In [1]: import numpy as np

In [2]: np.set_printoptions(suppress=True, linewidth=120)

In [3]: X = np.loadtxt("test15.csv", delimiter=",")

In [4]: X
Out[4]: 
array([[-0.11, -0.5 ,  0.65, -0.5 , -0.5 ,  0.5 ,  0.58,  0.8 ],
       [-0.21,  0.83, -0.85, -0.78, -0.84,  0.99,  0.85, -0.89],
       [ 0.01,  0.44, -0.52,  0.05,  0.02,  0.24, -0.06, -0.64],
       [ 0.16,  0.1 , -0.26,  0.66,  0.69, -0.86, -0.74, -0.46],
       [-0.05, -0.24,  0.34, -0.24, -0.24,  0.24,  0.29,  0.46],
       [-0.04,  0.65, -0.72, -0.2 , -0.26,  0.72,  0.24, -0.81],
       [ 0.1 , -0.87,  0.91,  0.46,  0.56, -0.95, -0.54,  0.95],
       [-0.15,  0.35, -0.3 , -0.64, -0.68,  0.91,  0.72, -0.25],
       [-0.36,  0.2 ,  0.11, -0.96, -0.97,  1.  ,  0.98,  0.46],
       [-0.1 , -0.22,  0.35, -0.46, -0.48,  0.6 ,  0.54,  0.51],
       [-0.5 ,  0.32,  0.11, -0.99, -0.99,  1.  ,  1.  ,  0.58],
       [-0.22, -0.49,  0.7 , -0.8 , -0.81,  0.91,  0.87,  0.87],
       [-0.3 , -0.15,  0.44, -0.91, -0.93,  0.99,  0.95,  0.72],
       [-0.24,  0.76, -0.75, -0.85, -0.89,  0.99,  0.91, -0.77],
       [-0.01,  0.09, -0.1 , -0.05, -0.06,  0.15,  0.06, -0.12],
       [-0.14,  0.51, -0.5 , -0.6 , -0.66,  0.92,  0.69, -0.52],
       [-0.08,  0.76, -0.81, -0.38, -0.46,  0.89,  0.45, -0.89],
       [-0.29, -0.36,  0.63, -0.91, -0.92,  0.98,  0.95,  0.85],
       [ 0.04, -0.46,  0.52,  0.2 ,  0.24, -0.6 , -0.24,  0.6 ],
       [-0.04, -0.55,  0.66, -0.2 , -0.17, -0.1 ,  0.24,  0.79],
       [-0.08,  0.02,  0.05, -0.38, -0.41,  0.6 ,  0.45,  0.14],
       [ 0.05,  0.84, -0.91,  0.24,  0.18,  0.42, -0.29, -0.97],
       [ 0.01, -0.66,  0.74,  0.05,  0.11, -0.57, -0.06,  0.84],
       [-0.17, -0.61,  0.77, -0.69, -0.7 ,  0.74,  0.77,  0.9 ],
       [-0.31,  0.87, -0.87, -0.92, -0.95,  1.  ,  0.96, -0.89],
       [-0.18,  0.56, -0.54, -0.72, -0.77,  0.96,  0.79, -0.55],
       [ 0.24, -0.52,  0.43,  0.85,  0.88, -0.99, -0.91,  0.35],
       [-0.41,  0.09,  0.28, -0.97, -0.98,  1.  ,  0.99,  0.65],
       [-0.35, -0.17,  0.5 , -0.95, -0.96,  1.  ,  0.98,  0.79],
       [ 0.09,  0.7 , -0.81,  0.42,  0.4 , -0.15, -0.49, -0.92],
       [-0.06,  0.12, -0.09, -0.29, -0.32,  0.54,  0.35, -0.06],
       [-0.13, -0.47,  0.63, -0.57, -0.58,  0.64,  0.65,  0.79],
       [ 0.25, -0.1 , -0.12,  0.86,  0.89, -0.98, -0.92, -0.38],
       [-0.09, -0.77,  0.86, -0.42, -0.39,  0.05,  0.49,  0.94],
       [ 0.12, -0.36,  0.34,  0.54,  0.58, -0.86, -0.62,  0.33],
       [ 0.03,  0.01, -0.04,  0.15,  0.16, -0.24, -0.18, -0.08],
       [ 0.07, -0.45,  0.49,  0.34,  0.39, -0.74, -0.4 ,  0.55]])

In [5]: Ac = X - X.mean(axis=0)

In [6]: left, s, vt = np.linalg.svd(Ac, full_matrices=False)

In [7]: np.abs(left[:, 0]).argmax()
Out[7]: np.int64(26)

In [8]: round(float((s ** 2).sum() ** 2 / (s ** 4).sum()), 2)
Out[8]: 1.97

In [9]: np.abs(vt[0]).argmax()
Out[9]: np.int64(5)

In [10]: np.linalg.matrix_rank(Ac)
Out[10]: np.int64(8)

In [11]: labels = X[:, 5] > np.median(X[:, 5])

In [12]: u = X[labels].mean(axis=0) - X[~labels].mean(axis=0)

In [13]: labels.astype(int)
Out[13]: array([0, 1, 0, 0, 0, 1, 0, 1, 1, 0, 1, 1, 1, 1, 0, 1, 1, 1, 0, 0, 0, 0, 0, 1, 1, 1, 0, 1, 1, 0, 0, 1, 0, 0, 0, 0, 0])

In [14]: round((((X - X.mean(axis=0)) @ u > 0) == labels).mean(), 2)
Out[14]: np.float64(0.89)

In [15]: C = X[[36, 8]].astype(float)

In [16]: for _ in range(6):
    ...:     labels = np.linalg.norm(X[:, None] - C, axis=-1).argmin(axis=1)
    ...:     C = np.array([X[labels == j].mean(axis=0) for j in range(2)])
    ...: 

In [17]: labels
Out[17]: array([1, 1, 0, 0, 0, 1, 0, 1, 1, 1, 1, 1, 1, 1, 0, 1, 1, 1, 0, 0, 1, 0, 0, 1, 1, 1, 0, 1, 1, 0, 1, 1, 0, 0, 0, 0, 0])

In [18]: C.round(2)
Out[18]: 
array([[ 0.06, -0.18,  0.16,  0.24,  0.26, -0.37, -0.27,  0.14],
       [-0.21,  0.15, -0.01, -0.69, -0.72,  0.85,  0.75,  0.12]])
